In [1]: import numpy as np

In [2]: np.set_printoptions(precision=3, suppress=True, linewidth=120)

In [3]: def rnd(a):
   ...:     return np.round(a, 3) + 0
   ...: 

In [4]: feats = np.load("sample10.npy")

In [5]: print(feats)
[[-2 -3 -2 -1]
 [-1  0  3  1]
 [ 2  0  1 -2]
 [-5 -3  7  2]]

In [6]: print([round(float(x), 3) for x in np.linalg.svd(feats, compute_uv=False)[:3]])
[9.838, 4.591, 2.671]

In [7]: print(np.argsort(-np.linalg.norm(feats, axis=0).round(6), kind="stable")[:3])
[2 0 1]

In [8]: mat = np.load("run16.npy")

In [9]: print(mat)
[[3. 1. 1. 1. 1.]
 [1. 3. 1. 1. 1.]
 [1. 1. 3. 1. 1.]
 [1. 1. 1. 3. 1.]
 [1. 1. 1. 1. 3.]]

In [10]: # equal to its transpose

In [11]: w, evecs = np.linalg.eigh(mat)

In [12]: print((w > 1e-8).sum(), (w < -1e-8).sum())
5 0

In [13]: print(rnd(np.linalg.eigvalsh(mat @ mat)))
[ 4.  4.  4.  4. 49.]

In [14]: print(rnd(evecs.T @ mat @ evecs))
[[2. 0. 0. 0. 0.]
 [0. 2. 0. 0. 0.]
 [0. 0. 2. 0. 0.]
 [0. 0. 0. 2. 0.]
 [0. 0. 0. 0. 7.]]

In [15]: print(rnd(w))
[2. 2. 2. 2. 7.]

In [16]: print(w.sum(), np.trace(mat))
15.0 15.0

In [17]: print(rnd(np.linalg.svd(mat, compute_uv=False)))
[7. 2. 2. 2. 2.]

In [18]: print(rnd(evecs @ np.diag(w) @ evecs.T))
[[3. 1. 1. 1. 1.]
 [1. 3. 1. 1. 1.]
 [1. 1. 3. 1. 1.]
 [1. 1. 1. 3. 1.]
 [1. 1. 1. 1. 3.]]

In [19]: print(np.abs(evecs[:, -1]).round(6).argmax())
0

In [20]: w, evecs = np.linalg.eigh(mat)

In [21]: x = np.array([-2, -1, -3, -3, -1])

In [22]: print(rnd(x @ mat @ x / (x @ x)), rnd(w[0]), w[-1])
6.167 2.0 7.0

In [23]: print(rnd(evecs * np.abs(w) @ evecs.T))
[[3. 1. 1. 1. 1.]
 [1. 3. 1. 1. 1.]
 [1. 1. 3. 1. 1.]
 [1. 1. 1. 3. 1.]
 [1. 1. 1. 1. 3.]]

In [24]: print((np.sign(evecs[:, -1].round(6)) == np.sign(evecs[0, -1].round(6))).astype(int))
[1 1 1 1 1]

In [25]: print(x @ mat @ x)
148.0

In [26]: x = np.ones(5)

In [27]: for _ in range(3):
    ...:     x = mat @ x
    ...:     x /= np.linalg.norm(x)
    ...:     print(round(x @ mat @ x, 3))
    ...: 
7.0
7.0
7.0

In [28]: print(rnd(np.linalg.eigvalsh(mat)[-1]))
7.0

In [29]: print(rnd(x))
[0.447 0.447 0.447 0.447 0.447]

In [30]: print(np.einsum("ii->", mat))
15.0

In [31]: print(np.kron(np.eye(2, dtype=int), mat))
[[3. 1. 1. 1. 1. 0. 0. 0. 0. 0.]
 [1. 3. 1. 1. 1. 0. 0. 0. 0. 0.]
 [1. 1. 3. 1. 1. 0. 0. 0. 0. 0.]
 [1. 1. 1. 3. 1. 0. 0. 0. 0. 0.]
 [1. 1. 1. 1. 3. 0. 0. 0. 0. 0.]
 [0. 0. 0. 0. 0. 3. 1. 1. 1. 1.]
 [0. 0. 0. 0. 0. 1. 3. 1. 1. 1.]
 [0. 0. 0. 0. 0. 1. 1. 3. 1. 1.]
 [0. 0. 0. 0. 0. 1. 1. 1. 3. 1.]
 [0. 0. 0. 0. 0. 1. 1. 1. 1. 3.]]

In [32]: print(rnd(np.linalg.det(mat.T)))
112.0

In [33]: F = np.load("test4.npy")

In [34]: print(rnd(F))
[[-0.305 -2.714 -0.14  -2.92 ]
 [ 1.525  0.635  3.525 -0.919]
 [ 3.355 -1.614 -0.85   1.19 ]
 [-1.525 -2.372  1.683  2.284]]

In [35]: Q, r_ = np.linalg.qr(F)

In [36]: print(Q.shape, r_.shape)
(4, 4) (4, 4)

In [37]: print(rnd(Q @ r_))
[[-0.305 -2.714 -0.14  -2.92 ]
 [ 1.525  0.635  3.525 -0.919]
 [ 3.355 -1.614 -0.85   1.19 ]
 [-1.525 -2.372  1.683  2.284]]

In [38]: print(rnd(r_))
[[4. 0. 0. 0.]
 [0. 4. 0. 0.]
 [0. 0. 4. 0.]
 [0. 0. 0. 4.]]

In [39]: print(np.trace(Q @ Q.T))
4.0

In [40]: print(rnd(np.linalg.det(F.T)))
-256.0

In [41]: print(rnd(np.einsum("ii->", F)))
1.764

In [42]: print(rnd(np.linalg.eigvals(F).sum().real))
1.764

In [43]: Q = F.astype(float).copy()

In [44]: for j in range(4):
    ...:     Q[:, j] -= Q[:, :j] @ (Q[:, :j].T @ Q[:, j])
    ...:     Q[:, j] /= np.linalg.norm(Q[:, j])
    ...: 

In [45]: print(rnd(Q.T @ Q))
[[1. 0. 0. 0.]
 [0. 1. 0. 0.]
 [0. 0. 1. 0.]
 [0. 0. 0. 1.]]

In [46]: print(rnd(Q.T @ F))
[[4. 0. 0. 0.]
 [0. 4. 0. 0.]
 [0. 0. 4. 0.]
 [0. 0. 0. 4.]]

In [47]: M = np.load("case9.npy")

In [48]: print(M)
[[ 1  1  1  1 -1 -1 -1 -1]
 [ 1 -1 -1  1 -1  1  1 -1]
 [ 1 -1  1 -1 -1  1 -1  1]]

In [49]: rng = np.random.default_rng(99)

In [50]: out = M + rng.integers(-2, 3, (3, 1)) @ rng.integers(-2, 3, (1, 8))

In [51]: print(out)
[[ 1 -3  1  5  3  3  1 -3]
 [ 1 -1 -1  1 -1  1  1 -1]
 [ 1 -3  1  1  1  3  0  0]]

In [52]: print(rnd(np.linalg.svd(out - M, compute_uv=False)))
[9.487 0.    0.   ]

In [53]: print(out - M)
[[ 0 -4  0  4  4  4  2 -2]
 [ 0  0  0  0  0  0  0  0]
 [ 0 -2  0  2  2  2  1 -1]]

In [54]: t = np.radians(15)

In [55]: r_ = np.eye(8)

In [56]: r_[1, 1] = r_[5, 5] = np.cos(t)

In [57]: r_[1, 5], r_[5, 1] = -np.sin(t), np.sin(t)

In [58]: print(rnd(r_))
[[ 1.     0.     0.     0.     0.     0.     0.     0.   ]
 [ 0.     0.966  0.     0.     0.    -0.259  0.     0.   ]
 [ 0.     0.     1.     0.     0.     0.     0.     0.   ]
 [ 0.     0.     0.     1.     0.     0.     0.     0.   ]
 [ 0.     0.     0.     0.     1.     0.     0.     0.   ]
 [ 0.     0.259  0.     0.     0.     0.966  0.     0.   ]
 [ 0.     0.     0.     0.     0.     0.     1.     0.   ]
 [ 0.     0.     0.     0.     0.     0.     0.     1.   ]]

In [59]: out = M @ r_.T

In [60]: print(rnd(out))
[[ 1.     1.225  1.     1.    -1.    -0.707 -1.    -1.   ]
 [ 1.    -1.225 -1.     1.    -1.     0.707  1.    -1.   ]
 [ 1.    -1.225  1.    -1.    -1.     0.707 -1.     1.   ]]

In [61]: print(rnd(np.linalg.det(r_)), rnd(np.trace(r_)))
1.0 7.932

In [62]: print(np.allclose(M @ M.T, out @ out.T))
True

In [63]: print(rnd(np.linalg.norm(out, 2)))
2.828

In [64]: print(rnd(np.linalg.norm(out, 1)), rnd(np.linalg.norm(out, np.inf)))
3.674 7.932

In [65]: print(rnd(np.linalg.norm(out, axis=1)))
[2.828 2.828 2.828]

In [66]: out = M / np.sqrt((M ** 2).mean(axis=1, keepdims=True))

In [67]: print(out[0])
[ 1.  1.  1.  1. -1. -1. -1. -1.]

In [68]: hat = np.triu(np.array([[-3, 1, 0, 1, 0],
    ...:     [0, -2, 1, -3, -1],
    ...:     [-2, 2, 3, -3, -1],
    ...:     [3, -1, -3, 3, 2],
    ...:     [1, 3, 0, -3, -1]]), 1) + np.eye(5)

In [69]: out = hat @ mat @ np.linalg.inv(hat)

In [70]: print(rnd(np.linalg.det(out)))
112.0

In [71]: print(out)
[[  5.   0.   3.   9. -12.]
 [ -2.   2.  -2.  -6.   8.]
 [ -3.   0.  -1.  -9.  12.]
 [  3.   0.   3.  11. -12.]
 [  1.   0.   1.   3.  -2.]]

In [72]: print(hat @ mat - mat @ hat)
[[ 2.  1.  1.  7.  2.]
 [-3. -4. -4.  2. -3.]
 [-4. -5. -5.  1. -4.]
 [ 2.  1.  1.  7.  2.]
 [ 0. -1. -1.  5.  0.]]

In [73]: print(rnd(np.poly(out)))
[   1.  -15.   80. -200.  240. -112.]

In [74]: print(np.trace(out), np.trace(mat))
15.0 15.0

In [75]: K = np.loadtxt("mat.csv", delimiter=",")

In [76]: print(rnd(K))
[[ 0.866 -0.5    0.   ]
 [ 0.5    0.866  0.   ]
 [ 0.     0.     1.   ]]

In [77]: # columns are unit length and at right angles

In [78]: print(K[:, 2] @ K[:, 0])
0.0

In [79]: print(rnd(np.linalg.svd(K, compute_uv=False)))
[1. 1. 1.]

In [80]: out = K / np.linalg.norm(K, axis=1, keepdims=True)

In [81]: gram = out @ out.T

In [82]: print((gram - 2 * np.eye(3)).round(6).argmax(axis=1))
[1 0 0]

In [83]: print(rnd(gram))
[[1. 0. 0.]
 [0. 1. 0.]
 [0. 0. 1.]]

In [84]: out = np.linalg.inv(K)

In [85]: print(rnd(np.linalg.det(K) * out))
[[ 0.866  0.5    0.   ]
 [-0.5    0.866  0.   ]
 [ 0.     0.     1.   ]]

In [86]: print(rnd(np.linalg.det(K) * np.linalg.det(out)))
1.0

In [87]: print(rnd(np.linalg.cond(K)))
1.0

In [88]: print(rnd(K @ out))
[[1. 0. 0.]
 [0. 1. 0.]
 [0. 0. 1.]]

In [89]: u, v = K[2], K[1]

In [90]: print(u @ v)
0.0

In [91]: print(u @ u)
1.0

In [92]: p = (u @ v) / (u @ u) * u

In [93]: print(np.linalg.matrix_rank(np.outer(u, v)))
1

In [94]: print(rnd(v - p))
[0.5   0.866 0.   ]

In [95]: print(p)
[0. 0. 0.]

In [96]: print(rnd(np.outer(u, v)))
[[0.    0.    0.   ]
 [0.    0.    0.   ]
 [0.5   0.866 0.   ]]

In [97]: print(rnd(np.linalg.norm(u + v) ** 2 + np.linalg.norm(u - v) ** 2))
4.0

In [98]: out = np.array([[1, 0], [2, 0]])

In [99]: basis = np.kron(out, K)

In [100]: print(rnd(np.linalg.norm(basis, 2)), rnd(np.linalg.norm(out, 2) * np.linalg.norm(K, 2)))
2.236 2.236

In [101]: print(basis.shape)
(6, 6)

In [102]: basis = np.sign(np.array([[-5, -2, 0, -3], [-4, 5, 3, -3], [5, 3, 0, 1], [2, -4, -3, -2]]))

In [103]: out = (np.tril(basis, -1) + np.eye(4)) @ (np.triu(basis, 1) + np.eye(4))

In [104]: w = np.array([-4, 5, -3, -1])

In [105]: data = np.rint(out * w @ np.linalg.inv(out)) + 0

In [106]: print(data)
[[ 11. -18. -12. -21.]
 [-18.  31.  18.  35.]
 [  6.  -2.  -7.  -5.]
 [ 18. -34. -18. -38.]]

In [107]: x = np.array([2, 1, -2, -2])

In [108]: target = data @ x

In [109]: print(target)
[  70. -111.   34.  114.]

In [110]: print(rnd(np.linalg.solve(data, target + data[:, 2])))
[ 2.  1. -1. -2.]

In [111]: left, sv, VT = np.linalg.svd(data)

In [112]: print(rnd(sv))
[84.762  6.413  0.495  0.223]

In [113]: out = left[:, :1] @ np.diag(sv[:1]) @ VT[:1]

In [114]: print(np.linalg.matrix_rank(out))
1

In [115]: print(rnd(np.abs(data - out).max()))
4.014

In [116]: print(rnd(np.linalg.norm(data - out, 2)), rnd(sv[1]))
6.413 6.413

In [117]: W0 = np.load("out12.npy")

In [118]: print(rnd(W0))
[[-0.24   0.875  0.42 ]
 [ 0.361 -0.322  0.876]
 [ 0.901  0.362 -0.238]]

In [119]: # keeps lengths

In [120]: x = np.array([1, 2, 2])

In [121]: h1 = np.maximum(W0 @ x, 0)

In [122]: print(rnd(np.tanh(W0 @ x)))
[0.982 0.899 0.817]

In [123]: print(rnd(W0 * (h1 > 1e-9)[:, None]))
[[-0.24   0.875  0.42 ]
 [ 0.361 -0.322  0.876]
 [ 0.901  0.362 -0.238]]

In [124]: print(np.flatnonzero(h1 > 1e-9))
[0 1 2]

In [125]: print(rnd(h1))
[2.35  1.469 1.149]
